>>> import numpy as np
>>> np.set_printoptions(precision=1, suppress=True, linewidth=100, floatmode="fixed")
>>> def rd(a):
...     return np.round(a, 1) + 0
... 
>>> m1 = np.loadtxt("out0.csv", delimiter=",")
>>> m1
array([[ -9.4,   4.9,   5.3],
       [ -5.8, -22.6,  -7.9],
       [ -4.0,   1.8,  -0.2],
       [ -3.5,  11.5, -39.1],
       [ -0.7,  10.0,   9.8],
       [  3.3,  -0.8, -18.1],
       [  0.7,   2.4, -21.0],
       [ -2.7,  -2.8,  36.1],
       [ -9.8,  -8.5,  -3.9],
       [  2.2,   6.9,  -0.3],
       [  6.6,   8.4,  37.5],
       [ 30.8,  -9.0,  -4.9]])
>>> Xc = m1 - m1.mean(axis=0)
>>> U, sv, Vt = np.linalg.svd(Xc, full_matrices=False)
>>> (np.sign(U[:, 0]) == np.sign(U[0, 0])).astype(int)
array([1, 0, 1, 0, 1, 0, 0, 1, 0, 1, 1, 0])
>>> np.abs(Vt[0]).argmax()
np.int64(2)
>>> rd(sv ** 2 / (sv ** 2).sum())
array([0.7, 0.2, 0.1])
>>> np.linalg.matrix_rank(Xc)
np.int64(3)
>>> np.searchsorted(np.cumsum(sv ** 2) / (sv ** 2).sum(), 0.9) + 1
np.int64(3)
>>> Xc = m1 - m1.mean(axis=0)
>>> V = np.linalg.svd(Xc)[2][:1]
>>> B = Xc - Xc @ V.T @ V
>>> np.linalg.norm(B, axis=1).round(6).argmax()
np.int64(11)
>>> rd(np.diag(V.T @ V))
array([0.0, 0.0, 1.0])
>>> rd(np.cov(Xc @ V.T, rowvar=False))
np.float64(475.8)
>>> rd(B.std(axis=0))
array([10.2,  9.4,  0.3])
>>> feats = np.load("sample14.npy")
>>> feats
array([[ 0,  0,  0],
       [ 0,  0,  0],
       [ 0,  2, -1],
       [ 0,  0, -1]])
>>> np.unique(feats.round(6), axis=0).shape
(3, 3)
>>> np.abs(np.diag(np.linalg.qr(feats)[1])) > 1e-9
array([False,  True,  True])
>>> rd(feats @ np.linalg.pinv(feats) @ feats)
array([[ 0.0,  0.0,  0.0],
       [ 0.0,  0.0,  0.0],
       [ 0.0,  2.0, -1.0],
       [ 0.0,  0.0, -1.0]])
>>> np.linalg.lstsq(feats[:-1].T, feats[-1])[2]
np.int32(1)
>>> rd(np.trace(np.linalg.pinv(feats) @ feats))
np.float64(2.0)
>>> A = np.load("m.npy")
>>> A
array([[-15.7, -11.3, -13.6],
       [-14.8,  -9.9, -14.0],
       [-13.7,  -9.5, -15.7],
       [-14.9, -10.8, -15.1],
       [-17.0,  -9.4, -14.8],
       [-15.5, -11.0, -16.9],
       [-15.8, -10.2, -16.2],
       [-13.7,  -9.8, -17.2],
       [-14.2, -10.1, -15.7],
       [-13.0, -10.4, -14.7],
       [-14.6, -10.2, -15.4],
       [-16.5,  -9.1, -13.8],
       [-16.4, -10.7, -15.1],
       [-13.7,  -9.5, -15.4],
       [-15.0, -11.7, -14.1],
       [-16.4,  -8.4, -14.8],
       [-13.1,  -9.1, -16.3],
       [-15.8, -10.0, -14.3],
       [-14.0,  -8.3, -13.8],
       [-16.1, -11.7, -14.9],
       [-15.1, -11.2, -15.0],
       [-14.1,  -8.1, -15.8],
       [-16.7, -10.8, -15.1],
       [-13.5, -11.7, -14.7],
       [-14.1, -10.5, -16.1],
       [-14.9,  -9.9, -15.0],
       [-14.1, -10.7, -13.7],
       [-16.4,  -8.6, -14.7],
       [-13.8,  -8.3, -15.2]])
>>> U, sv, Vt = np.linalg.svd(A)
>>> rd(sv)
array([126.4,   6.3,   5.4])
>>> B = U[:, :1] @ np.diag(sv[:1]) @ Vt[:1]
>>> np.linalg.matrix_rank(B)
np.int64(1)
>>> rd(np.linalg.norm(A - B, 2)), rd(sv[1])
(np.float64(6.3), np.float64(6.3))
>>> Xc = A - A.mean(axis=1)
Traceback (most recent call last):
  File "<python-input-33>", line 1, in <module>
    Xc = A - A.mean(axis=1)
         ~~^~~~~~~~~~~~~~~~
ValueError: operands could not be broadcast together with shapes (29,3) (29,) 
>>> Xc = A - A.mean(axis=0)
>>> U, sv, Vt = np.linalg.svd(Xc, full_matrices=False)
>>> rd(Vt[0] * np.sign(Vt[0, np.abs(Vt[0]).argmax()]))
array([ 0.9,  0.3, -0.4])
>>> rd(Xc.mean(axis=0))
array([0.0, 0.0, 0.0])
>>> np.abs(U[:, 0]).argmax()
np.int64(16)
>>> np.searchsorted(np.cumsum(sv ** 2) / (sv ** 2).sum(), 0.9) + 1
np.int64(3)
>>> rd(sv)
array([6.6, 5.5, 4.5])
>>> rd(sv ** 2 / (sv ** 2).sum())
array([0.5, 0.3, 0.2])
